$ ipython --no-banner

In [1]: import numpy as np

In [2]: import numpy.linalg as la

In [3]: np.set_printoptions(precision=2, suppress=True, linewidth=200)

In [4]: arr = np.array([[-0.3, -0.9, 0.5],
   ...:     [-0.6, -1.0, 0.7],
   ...:     [-1.2, 0.2, -1.6],
   ...:     [-2.2, 1.7, 0.6],
   ...:     [-1.4, -2.2, 0.4],
   ...:     [-1.3, -0.2, -0.3],
   ...:     [0.5, -1.8, 2.8],
   ...:     [-0.3, 0.4, 2.0]])

In [5]: arr[:, 2] *= 3

In [6]: arr
Out[6]: 
array([[-0.3, -0.9,  1.5],
       [-0.6, -1. ,  2.1],
       [-1.2,  0.2, -4.8],
       [-2.2,  1.7,  1.8],
       [-1.4, -2.2,  1.2],
       [-1.3, -0.2, -0.9],
       [ 0.5, -1.8,  8.4],
       [-0.3,  0.4,  6. ]])

In [7]: proj = arr @ la.solve(arr.T @ arr, arr.T)

In [8]: np.round((np.eye(8) - proj) @ arr, 2) + 0
Out[8]: 
array([[0., 0., 0.],
       [0., 0., 0.],
       [0., 0., 0.],
       [0., 0., 0.],
       [0., 0., 0.],
       [0., 0., 0.],
       [0., 0., 0.],
       [0., 0., 0.]])

In [9]: la.matrix_rank(np.eye(8) - proj)
Out[9]: np.int64(5)

In [10]: x = np.array([4, 0, 3])

In [11]: rhs = arr @ x

In [12]: np.round(la.pinv(arr) @ arr, 2) + 0
Out[12]: 
array([[1., 0., 0.],
       [0., 1., 0.],
       [0., 0., 1.]])

In [13]: rhs
Out[13]: array([  3.3,   3.9, -19.2,  -3.4,  -2. ,  -7.9,  27.2,  16.8])

In [14]: rng = np.random.default_rng(9315)

In [15]: rhs = rhs + 0.3 * rng.normal(size=8)

In [16]: rhs
Out[16]: array([  3.09,   3.89, -19.15,  -3.4 ,  -2.46,  -8.59,  27.15,  16.42])

In [17]: beta, *_ = la.lstsq(arr, rhs)

In [18]: beta
Out[18]: array([4.16, 0.09, 2.99])

In [19]: beta.round()
Out[19]: array([4., 0., 3.])

In [20]: np.round(arr.T @ (rhs - arr @ beta), 2) + 0
Out[20]: array([0., 0., 0.])

In [21]: other = np.c_[arr[:, :1] @ np.array([[0]]), np.array([-1, 5, -2, 3, 2, 2, -3, 3])]

In [22]: other
Out[22]: 
array([[ 0., -1.],
       [ 0.,  5.],
       [ 0., -2.],
       [ 0.,  3.],
       [ 0.,  2.],
       [ 0.,  2.],
       [ 0., -3.],
       [ 0.,  3.]])

In [23]: la.norm(other - arr @ la.lstsq(arr, other)[0], axis=0)
Out[23]: array([0.  , 6.39])

In [24]: X = np.load("case5.npy")

In [25]: X
Out[25]: 
array([[-0.5,  0.1, -0.3,  0. ],
       [ 0.5,  0.6, -0.8, -0.4],
       [13. ,  0. , -2. , 11. ],
       [ 1.3,  0. ,  0.7, -0.6],
       [-0.9, -2.1,  0. ,  0.4],
       [-0.5, -1.4,  0.8,  2.2],
       [-0.5,  0.6,  0.2, -0.1],
       [ 1.4,  0. ,  0.6,  0.1],
       [ 0.7,  0.2,  1.3, -1.4],
       [ 0.7,  0. , -1.1, -0.5],
       [ 0.7,  0.5,  0.2, -0.6],
       [ 0. ,  0.9,  1.3, -1.8],
       [ 0.2, -0.9, -1.2,  0. ],
       [-0.6,  1.2,  2.2,  1. ],
       [-0.3, -1.3, -1.5, -1.8],
       [ 2.4, -1.6, -0.4,  0. ],
       [-0.6, -0.7,  2.2, -0.2]])

In [26]: # row 2 dominates

In [27]: other = X + rng.integers(-2, 3, (17, 1)) @ rng.integers(-2, 3, (1, 4))

In [28]: other
Out[28]: 
array([[ 1.5,  1.1,  0.7, -1. ],
       [-3.5, -1.4, -2.8,  1.6],
       [11. , -1. , -3. , 12. ],
       [ 1.3,  0. ,  0.7, -0.6],
       [ 1.1, -1.1,  1. , -0.6],
       [ 3.5,  0.6,  2.8,  0.2],
       [-0.5,  0.6,  0.2, -0.1],
       [ 3.4,  1. ,  1.6, -0.9],
       [ 4.7,  2.2,  3.3, -3.4],
       [-3.3, -2. , -3.1,  1.5],
       [ 2.7,  1.5,  1.2, -1.6],
       [ 0. ,  0.9,  1.3, -1.8],
       [-3.8, -2.9, -3.2,  2. ],
       [-0.6,  1.2,  2.2,  1. ],
       [-2.3, -2.3, -2.5, -0.8],
       [ 2.4, -1.6, -0.4,  0. ],
       [ 3.4,  1.3,  4.2, -2.2]])

In [29]: np.abs(other - X).sum(axis=1)
Out[29]: array([ 5., 10.,  5.,  0.,  5., 10.,  0.,  5., 10., 10.,  5.,  0., 10.,  0.,  5.,  0., 10.])

In [30]: la.matrix_rank(other - X, tol=1e-8)
Out[30]: np.int64(1)

In [31]: other - X
Out[31]: 
array([[ 2.,  1.,  1., -1.],
       [-4., -2., -2.,  2.],
       [-2., -1., -1.,  1.],
       [ 0.,  0.,  0.,  0.],
       [ 2.,  1.,  1., -1.],
       [ 4.,  2.,  2., -2.],
       [ 0.,  0.,  0.,  0.],
       [ 2.,  1.,  1., -1.],
       [ 4.,  2.,  2., -2.],
       [-4., -2., -2.,  2.],
       [ 2.,  1.,  1., -1.],
       [ 0.,  0.,  0.,  0.],
       [-4., -2., -2.,  2.],
       [ 0.,  0.,  0.,  0.],
       [-2., -1., -1.,  1.],
       [ 0.,  0.,  0.,  0.],
       [ 4.,  2.,  2., -2.]])

In [32]: np.round(la.svd(other - X, compute_uv=False), 2) + 0
Out[32]: array([14.49,  0.  ,  0.  ,  0.  ])

In [33]: z = X[:, 0] > np.median(X[:, 0])

In [34]: f = X[z].mean(axis=0) - X[~z].mean(axis=0)

In [35]: np.argsort(-np.abs(f).round(6), kind="stable")
Out[35]: array([0, 3, 2, 1])

In [36]: z.astype(int)
Out[36]: array([0, 1, 1, 1, 0, 0, 0, 1, 1, 1, 1, 0, 0, 0, 0, 1, 0])
